% ipython --no-banner

In [1]: import numpy as np

In [2]: import numpy.linalg as la

In [3]: np.set_printoptions(precision=4, suppress=True, linewidth=120)

In [4]: M = np.loadtxt("a.csv", delimiter=",")

In [5]: M
Out[5]: 
array([[ 0.63,  1.55,  0.82, -0.77],
       [ 0.57,  2.85,  1.5 , -1.71],
       [-2.06,  0.3 ,  0.13, -1.24]])

In [6]: la.cond(M) > 100
Out[6]: np.True_

In [7]: la.matrix_rank(M, rtol=0.1)
Out[7]: np.int64(2)

In [8]: [round(float(x), 4) for x in la.svd(M, compute_uv=False)[:3]]
Out[8]: [4.2282, 2.3867, 0.0]

In [9]: np.argsort(-la.norm(M, axis=0).round(6), kind="stable")[:3]
Out[9]: array([1, 3, 0])

In [10]: np.abs(np.diag(la.qr(M)[1])) > 1e-9
Out[10]: array([ True,  True, False])

In [11]: round(float(np.trace(la.pinv(M) @ M)), 4)
Out[11]: 2.0

In [12]: try:
    ...:     la.inv(M)
    ...: except la.LinAlgError as e:
    ...:     print("failed:", e)
    ...: 
failed: Last 2 dimensions of the array must be square

In [13]: la.lstsq(M[:-1].T, M[-1])[2]
Out[13]: np.int32(2)

In [14]: M @ la.pinv(M) @ M
Out[14]: 
array([[ 0.63,  1.55,  0.82, -0.77],
       [ 0.57,  2.85,  1.5 , -1.71],
       [-2.06,  0.3 ,  0.13, -1.24]])

In [15]: feats = np.loadtxt("dump.csv", delimiter=",")

In [16]: feats
Out[16]: 
array([[-2.8591,  2.1939,  1.2582],
       [ 2.1939,  2.1096, -0.1019],
       [ 1.2582, -0.1019,  0.7494]])

In [17]: x0 = np.array([2, 4, 8])

In [18]: rhs = feats @ x0

In [19]: rhs
Out[19]: array([13.123, 12.011,  8.104])

In [20]: la.solve(feats, 3 * rhs)
Out[20]: array([ 6., 12., 24.])

In [21]: np.round(la.solve(feats, feats[:, 0]), 4) + 0
Out[21]: array([1., 0., 0.])

In [22]: la.solve(feats, rhs)
Out[22]: array([2., 4., 8.])

In [23]: ev, evecs = la.eigvalsh(feats)
Traceback (most recent call last):
  Cell In[23], line 1
    ev, evecs = la.eigvalsh(feats)
ValueError: too many values to unpack (expected 2)


In [24]: ev, evecs = la.eigh(feats)

In [25]: np.unique(ev.round(6) + 0, return_counts=True)[1]
Out[25]: array([1, 1, 1])

In [26]: evecs @ np.diag(ev) @ evecs.T
Out[26]: 
array([[-2.8591,  2.1939,  1.2582],
       [ 2.1939,  2.1096, -0.1019],
       [ 1.2582, -0.1019,  0.7494]])

In [27]: np.abs(evecs[:, -1]).round(6).argmax()
Out[27]: np.int64(1)

In [28]: np.round(evecs.T @ feats @ evecs, 4) + 0
Out[28]: 
array([[-4.    ,  0.    ,  0.    ],
       [ 0.    ,  1.    ,  0.    ],
       [ 0.    ,  0.    ,  2.9999]])

In [29]: la.svd(feats, compute_uv=False)
Out[29]: array([4.    , 2.9999, 1.    ])

In [30]: np.abs(evecs[:, -1])
Out[30]: array([0.3773, 0.9104, 0.1697])

In [31]: round(ev.sum(), 4), round(float(np.trace(feats)), 4)
Out[31]: (np.float64(-0.0001), -0.0001)

In [32]: rng = np.random.default_rng(56589)

In [33]: J = (rng.random((3, 3)) < 0.3) + np.eye(3)

In [34]: J /= J.sum(axis=1, keepdims=True)

In [35]: J
Out[35]: 
array([[1. , 0. , 0. ],
       [0.5, 0.5, 0. ],
       [0.5, 0. , 0.5]])

In [36]: out = J / la.norm(J, axis=1, keepdims=True)

In [37]: C2 = out @ out.T

In [38]: np.argwhere(np.triu(np.abs(C2) > 0.95, 1))
Out[38]: array([], shape=(0, 2), dtype=int64)

In [39]: round(np.degrees(np.arccos(np.clip(C2[1, 2], -1, 1))), 4)
Out[39]: np.float64(60.0)

In [40]: C2
Out[40]: 
array([[1.    , 0.7071, 0.7071],
       [0.7071, 1.    , 0.5   ],
       [0.7071, 0.5   , 1.    ]])

In [41]: (C2 - 2 * np.eye(3)).round(6).argmax(axis=1)
Out[41]: array([1, 0, 0])
